$ python -q
>>> import numpy as np
>>> from numpy import linalg as LA
>>> np.set_printoptions(suppress=True, linewidth=200)
>>> def tidy(a):
...     return np.round(a, 3) + 0
... 
>>> B = np.array([[1, 1, 0], [0, 1, 2]])
>>> K = B.T @ B
>>> K
array([[1, 1, 0],
       [1, 2, 2],
       [0, 2, 4]])
>>> U, s, vt = LA.svd(K)
>>> tidy(s)
array([5.303, 1.697, 0.   ])
>>> B = U[:, :2] @ np.diag(s[:2]) @ vt[:2]
>>> tidy(LA.norm(K - B) / LA.norm(K))
np.float64(0.0)
>>> tidy(B)
array([[1., 1., 0.],
       [1., 2., 2.],
       [0., 2., 4.]])
>>> LA.matrix_rank(K, rtol=0.05)
np.int64(2)
>>> tidy(LA.norm(K - B, 2)), tidy(s[2])
(np.float64(0.0), np.float64(0.0))
>>> rank = LA.matrix_rank(K)
>>> rank
np.int64(2)
>>> null = LA.svd(K)[2][rank:].T
>>> LA.matrix_rank(K.T @ K), LA.matrix_rank(K @ K.T)
(np.int64(2), np.int64(2))
>>> [int(LA.matrix_rank(np.delete(K, i, axis=0))) for i in range(3)]
[2, 2, 2]
>>> [int(LA.matrix_rank(K[:, :j + 1])) for j in range(3)]
[1, 2, 2]
>>> null.shape
(3, 1)
>>> [int(LA.matrix_rank(K[:i])) for i in range(1, len(K) + 1)]
[1, 2, 2]
>>> evals, V = LA.eigh(K)
>>> (evals > 1e-8).sum(), (evals < -1e-8).sum()
(np.int64(2), np.int64(0))
>>> tidy(LA.eigvalsh(K + 5 * np.eye(3)))
array([ 5.   ,  6.697, 10.303])
>>> np.abs(V[:, -1]).round(6).argmax()
np.int64(2)
>>> np.unique(evals.round(6) + 0, return_counts=True)[1]
array([1, 1, 1])
>>> tidy(LA.eigvalsh(K @ K))
array([ 0.   ,  2.881, 28.119])
>>> tidy(evals)
array([0.   , 1.697, 5.303])
>>> tidy(V.T @ K @ V)
array([[0.   , 0.   , 0.   ],
       [0.   , 1.697, 0.   ],
       [0.   , 0.   , 5.303]])
>>> tidy(V @ np.diag(evals) @ V.T)
array([[1., 1., 0.],
       [1., 2., 2.],
       [0., 2., 4.]])
>>> tidy(evals.sum()), np.trace(K)
(np.float64(7.0), np.int64(7))
>>> tidy(LA.svd(K, compute_uv=False))
array([5.303, 1.697, 0.   ])
>>> U, s, vt = LA.svd(K, full_matrices=False)
>>> U.shape, s.shape, vt.shape
((3, 3), (3,), (3, 3))
>>> tidy(np.sqrt((s ** 2).sum())), tidy(LA.norm(K))
(np.float64(5.568), np.float64(5.568))
>>> x = np.array([1, 0, 1])
>>> h1 = np.maximum(K @ x, 0)
>>> h1
array([1, 3, 4])
>>> K.T @ h1
array([ 4, 15, 22])
>>> np.maximum(K @ x, 0) - np.maximum(-K @ x, 0)
array([1, 3, 4])
>>> np.flatnonzero(h1 > 1e-9)
array([0, 1, 2])
>>> tidy(np.tanh(K @ x))
array([0.762, 0.995, 0.999])
>>> data = np.load("x.npy")
>>> tidy(data)
array([[-12.044, -16.371, -13.248, -14.934, -30.691],
       [  3.643,  11.886,   3.263,  16.203,  16.565],
       [  6.092, -13.403, -10.114, -10.855, -11.521],
       [  8.862,  -4.386,  -8.302,   0.544,   2.479],
       [ -4.608,  -7.865,   3.425, -10.952, -17.102],
       [ -0.532, -13.774,  -9.356, -12.311, -18.066],
       [  5.763,  -0.899,   7.122,  -2.512,   0.391],
       [-10.658,  -7.142, -14.377,  -1.961, -16.868],
       [  4.755,  11.856,   5.7  ,  15.09 ,  16.876],
       [  1.613,  -1.758,  -7.52 ,   3.02 ,  -0.625],
       [ 21.738,   9.978,  11.44 ,  11.348,  27.889],
       [ -5.528, -12.709, -13.925,  -9.14 , -19.876],
       [ -5.473,   7.837,   2.15 ,  10.519,   3.4  ]])
>>> U, s, vt = LA.svd(data)
>>> V = vt[:(s > 1e-8).sum()]
>>> rng = np.random.default_rng(41)
>>> x = data[11] + 2 * data[4] + rng.integers(2) * np.eye(5)[4]
>>> tidy(x)
array([-14.743, -28.439,  -7.075, -31.045, -53.08 ])
>>> tidy(LA.norm(x - V.T @ V @ x))
np.float64(0.302)
>>> LA.matrix_rank(np.vstack([data, x]))
np.int64(5)
